% python3 -q
>>> import numpy as np
>>> import numpy.linalg as la
>>> np.set_printoptions(precision=3, suppress=True, linewidth=160)
>>> M = np.load("x.npy")
>>> M
array([[0, 2, 0, 2],
       [1, 3, 1, 3],
       [0, 2, 0, 2],
       [1, 3, 1, 3]])
>>> rank = la.matrix_rank(M)
>>> rank
np.int64(2)
>>> N = la.svd(M)[2][rank:].T
>>> np.round(N @ N.T, 3) + 0
array([[ 0.5,  0. , -0.5,  0. ],
       [ 0. ,  0.5,  0. , -0.5],
       [-0.5,  0. ,  0.5,  0. ],
       [ 0. , -0.5,  0. ,  0.5]])
>>> [int(la.matrix_rank(np.delete(M, i, axis=0))) for i in range(4)]
[2, 2, 2, 2]
>>> np.round(M @ N, 3) + 0
array([[0., 0.],
       [0., 0.],
       [0., 0.],
       [0., 0.]])
>>> la.lstsq(M[:-1].T, M[-1])[2]
np.int32(2)
>>> np.abs(np.diag(la.qr(M)[1])) > 1e-9
array([ True,  True, False, False])
>>> left, s, Vt = la.svd(M)
>>> s.round(3) + 0
array([7.405, 1.08 , 0.   , 0.   ])
>>> np.argmax(s[:-1] / (s[1:] + 1e-6)) + 1
np.int64(2)
>>> out = left[:, :2] @ np.diag(s[:2]) @ Vt[:2]
>>> np.round(np.abs(M - out).max(), 3)
np.float64(0.0)
>>> np.round(la.norm(M - out) / la.norm(M), 3)
np.float64(0.0)
>>> np.round(la.norm(M - out, 2), 3), round(float(s[2]), 3)
(np.float64(0.0), 0.0)
>>> la.matrix_rank(M, rtol=0.05)
np.int64(2)
>>> np.round(np.sort(np.abs(la.eigvals(M))), 3) + 0
array([0.   , 0.   , 1.123, 7.123])
>>> M.inv()
Traceback (most recent call last):
  File "<python-input-22>", line 1, in <module>
    M.inv()
    ^^^^^
AttributeError: 'numpy.ndarray' object has no attribute 'inv'
>>> round(np.abs(la.eigvals(M)).max(), 3)
np.float64(7.123)
>>> np.allclose(M, M.T)
False
>>> arr = np.load("out1.npy")
>>> arr
array([[ 0,  0,  0],
       [ 7,  8,  0],
       [46,  8, 14],
       [ 0,  6,  0],
       [ 0,  1,  0],
       [16,  8,  0],
       [24,  7,  2],
       [28,  5, 10],
       [ 0,  0,  0],
       [42,  7, 14],
       [ 0,  0,  0],
       [ 8,  0, 18],
       [ 0,  0,  6],
       [ 0,  0,  0],
       [ 0,  0,  8],
       [ 0,  2,  0],
       [16,  8,  0],
       [ 0,  4,  0],
       [ 1,  8,  0],
       [ 0,  0,  6],
       [ 4,  2,  2],
       [ 0,  0,  0],
       [12,  7,  0],
       [ 0,  0,  0],
       [19,  8,  0],
       [ 6,  4,  0],
       [15,  1, 12]])
>>> P = arr @ la.solve(arr.T @ arr, arr.T)
>>> np.allclose(P @ P, P)
True
>>> np.round(la.eigvalsh(P), 3) + 0
array([0., 0., 0., 0., 0., 0., 0., 0., 0., 0., 0., 0., 0., 0., 0., 0., 0., 0., 0., 0., 0., 0., 0., 0., 1., 1., 1.])
>>> out = M / la.norm(M, axis=1, keepdims=True)
>>> cov = out @ out.T
>>> cov[3]
array([0.949, 1.   , 0.949, 1.   ])
>>> (cov - 2 * np.eye(4)).round(6).argmax(axis=1)
array([2, 3, 0, 1])
>>> arr - arr[0]
array([[ 0,  0,  0],
       [ 7,  8,  0],
       [46,  8, 14],
       [ 0,  6,  0],
       [ 0,  1,  0],
       [16,  8,  0],
       [24,  7,  2],
       [28,  5, 10],
       [ 0,  0,  0],
       [42,  7, 14],
       [ 0,  0,  0],
       [ 8,  0, 18],
       [ 0,  0,  6],
       [ 0,  0,  0],
       [ 0,  0,  8],
       [ 0,  2,  0],
       [16,  8,  0],
       [ 0,  4,  0],
       [ 1,  8,  0],
       [ 0,  0,  6],
       [ 4,  2,  2],
       [ 0,  0,  0],
       [12,  7,  0],
       [ 0,  0,  0],
       [19,  8,  0],
       [ 6,  4,  0],
       [15,  1, 12]])
>>> la.rank(arr)
Traceback (most recent call last):
  File "<python-input-35>", line 1, in <module>
    la.rank(arr)
    ^^^^^^^
AttributeError: module 'numpy.linalg' has no attribute 'rank'
>>> np.count_nonzero(arr)
np.int64(41)
>>> round(la.norm(arr), 3)
np.float64(91.575)
>>> rng = np.random.default_rng(6510)
>>> W0 = rng.normal(size=(20, 3)) + 10 * np.array([3, 0, 1])
>>> W0.round(3) + 0
array([[27.962,  0.007, 11.413],
       [29.679,  1.419,  9.657],
       [29.778, -1.815, 12.465],
       [29.3  , -0.703,  9.401],
       [30.13 , -0.467,  9.286],
       [30.346,  0.44 , 10.274],
       [28.847, -0.591, 11.432],
       [30.627, -0.381, 10.719],
       [30.819,  0.676,  9.337],
       [31.759,  0.301,  9.64 ],
       [31.166, -0.795,  8.642],
       [30.158, -0.44 , 11.152],
       [30.659,  0.   , 10.88 ],
       [29.393, -0.567,  9.965],
       [27.986,  0.306,  9.292],
       [27.609,  1.887, 10.604],
       [28.674,  0.104,  9.36 ],
       [28.847, -0.119,  8.463],
       [30.541, -2.247,  9.006],
       [32.237, -0.681, 10.7  ]])
>>> left, s, Vt = la.svd(W0)
>>> np.argmax(s[:-1] / (s[1:] + 1e-6)) + 1
np.int64(1)
>>> out = left[:, :1] @ np.diag(s[:1]) @ Vt[:1]
>>> np.round(la.norm(W0 - out) / la.norm(W0), 3)
np.float64(0.045)
>>> la.matrix_rank(out)
np.int64(1)
>>> round(float(la.norm(W0 - out, 2)), 3), round(s[1], 3)
(4.84, np.float64(4.84))
>>> q, r_ = la.qr(W0)
>>> np.round(q.T @ q, 3) + 0
array([[1., 0., 0.],
       [0., 1., 0.],
       [0., 0., 1.]])
>>> np.allclose(r_.T @ r_, W0.T @ W0)
True
>>> np.round(q @ r_, 3) + 0
array([[27.962,  0.007, 11.413],
       [29.679,  1.419,  9.657],
       [29.778, -1.815, 12.465],
       [29.3  , -0.703,  9.401],
       [30.13 , -0.467,  9.286],
       [30.346,  0.44 , 10.274],
       [28.847, -0.591, 11.432],
       [30.627, -0.381, 10.719],
       [30.819,  0.676,  9.337],
       [31.759,  0.301,  9.64 ],
       [31.166, -0.795,  8.642],
       [30.158, -0.44 , 11.152],
       [30.659,  0.   , 10.88 ],
       [29.393, -0.567,  9.965],
       [27.986,  0.306,  9.292],
       [27.609,  1.887, 10.604],
       [28.674,  0.104,  9.36 ],
       [28.847, -0.119,  8.463],
       [30.541, -2.247,  9.006],
       [32.237, -0.681, 10.7  ]])
>>> r_
array([[-133.498,    0.872,  -45.044],
       [   0.   ,   -4.103,   -0.066],
       [   0.   ,    0.   ,   -5.107]])
>>> E = np.load("mat.npy")
>>> E
array([[-0.216,  0.263, -0.94 ],
       [-0.97 , -0.164,  0.177],
       [-0.108,  0.951,  0.291]])
>>> x0 = np.array([7, 4, 1])
>>> np.sort(np.abs(np.degrees(np.angle(la.eigvals(E)))))
array([  0.   , 122.986, 122.986])
>>> la.inv(E)
array([[-0.216, -0.97 , -0.108],
       [ 0.263, -0.164,  0.951],
       [-0.94 ,  0.177,  0.291]])
>>> E.T @ (E @ x0)
array([7., 4., 1.])
>>> 3 - la.matrix_rank(E - np.eye(3), tol=1e-8)
np.int64(1)
